$ python -q
>>> import numpy as np
>>> np.set_printoptions(suppress=True, linewidth=140)
>>> K = np.loadtxt("m.csv", delimiter=",")
>>> K
array([[ 1.,  1.,  1.,  1.,  1.,  1.,  1.,  1.],
       [ 1.,  1., -1., -1.,  1.,  1., -1., -1.],
       [ 1., -1., -1.,  1., -1.,  1.,  1., -1.]])
>>> ang = np.radians(45)
>>> R = np.eye(8)
>>> R[5, 5] = R[6, 6] = np.cos(ang)
>>> R[5, 6], R[6, 5] = -np.sin(ang), np.sin(ang)
>>> R.round(3)
array([[ 1.   ,  0.   ,  0.   ,  0.   ,  0.   ,  0.   ,  0.   ,  0.   ],
       [ 0.   ,  1.   ,  0.   ,  0.   ,  0.   ,  0.   ,  0.   ,  0.   ],
       [ 0.   ,  0.   ,  1.   ,  0.   ,  0.   ,  0.   ,  0.   ,  0.   ],
       [ 0.   ,  0.   ,  0.   ,  1.   ,  0.   ,  0.   ,  0.   ,  0.   ],
       [ 0.   ,  0.   ,  0.   ,  0.   ,  1.   ,  0.   ,  0.   ,  0.   ],
       [ 0.   ,  0.   ,  0.   ,  0.   ,  0.   ,  0.707, -0.707,  0.   ],
       [ 0.   ,  0.   ,  0.   ,  0.   ,  0.   ,  0.707,  0.707,  0.   ],
       [ 0.   ,  0.   ,  0.   ,  0.   ,  0.   ,  0.   ,  0.   ,  1.   ]])
>>> B = K @ R.T
>>> np.round(np.abs(B - K).max(axis=0), 3)
array([0., 0., 0., 0., 0., 1., 1., 0.])
>>> np.allclose(np.linalg.norm(K, axis=1), np.linalg.norm(B, axis=1))
True
>>> round(float(np.linalg.det(R)), 3), round(float(np.trace(R)), 3)
(1.0, 7.414)
>>> np.allclose(K @ K.T, B @ B.T)
True
>>> B.round(3) + 0
array([[ 1.   ,  1.   ,  1.   ,  1.   ,  1.   ,  0.   ,  1.414,  1.   ],
       [ 1.   ,  1.   , -1.   , -1.   ,  1.   ,  1.414,  0.   , -1.   ],
       [ 1.   , -1.   , -1.   ,  1.   , -1.   ,  0.   ,  1.414, -1.   ]])
>>> B = K[0, 0] * K[1:] - np.outer(K[1:, 0], K[0])
>>> B
array([[ 0.,  0., -2., -2.,  0.,  0., -2., -2.],
       [ 0., -2., -2.,  0., -2.,  0.,  0., -2.]])
>>> np.flatnonzero(~B.round(6).any(axis=1))
array([], dtype=int64)
>>> T = np.stack([K, -3 * K, K[::-1]])
>>> np.linalg.matrix_rank(T.reshape(3, -1))
np.int64(2)
>>> T.sum(axis=0)
array([[-1., -3., -3., -1., -3., -1., -1., -3.],
       [-1., -1.,  1.,  1., -1., -1.,  1.,  1.],
       [-1.,  3.,  3., -1.,  3., -1., -1.,  3.]])
>>> (T @ K.T).shape
(3, 3, 3)
>>> T.shape
(3, 3, 8)
>>> np.einsum("bij,cij->bc", T, T)
array([[ 24., -72.,   8.],
       [-72., 216., -24.],
       [  8., -24.,  24.]])
>>> A = np.array([[-1.0, 1.0, 0.0, 0.0],
...     [0.0, -1.0, 1.0, 0.0],
...     [0.0, 0.0, -1.0, 1.0],
...     [0.0, 0.0, 0.0, -1.0]])
>>> O, R = np.linalg.qr(A)
>>> np.trace(O @ O.T)
np.float64(4.0)
>>> abs(R[0, 0]), np.round(np.linalg.norm(A[:, 0]), 3)
(np.float64(1.0), np.float64(1.0))
>>> O.shape, R.shape
((4, 4), (4, 4))
>>> O
array([[ 1.,  0.,  0.,  0.],
       [-0.,  1.,  0.,  0.],
       [-0., -0.,  1.,  0.],
       [-0., -0., -0.,  1.]])
>>> O @ R
array([[-1.,  1.,  0.,  0.],
       [ 0., -1.,  1.,  0.],
       [ 0.,  0., -1.,  1.],
       [ 0.,  0.,  0., -1.]])
>>> np.allclose(R.T @ R, A.T @ A)
True
>>> np.abs(np.diag(R))
array([1., 1., 1., 1.])
>>> O.T @ O
array([[1., 0., 0., 0.],
       [0., 1., 0., 0.],
       [0., 0., 1., 0.],
       [0., 0., 0., 1.]])
>>> R
array([[-1.,  1.,  0.,  0.],
       [ 0., -1.,  1.,  0.],
       [ 0.,  0., -1.,  1.],
       [ 0.,  0.,  0., -1.]])
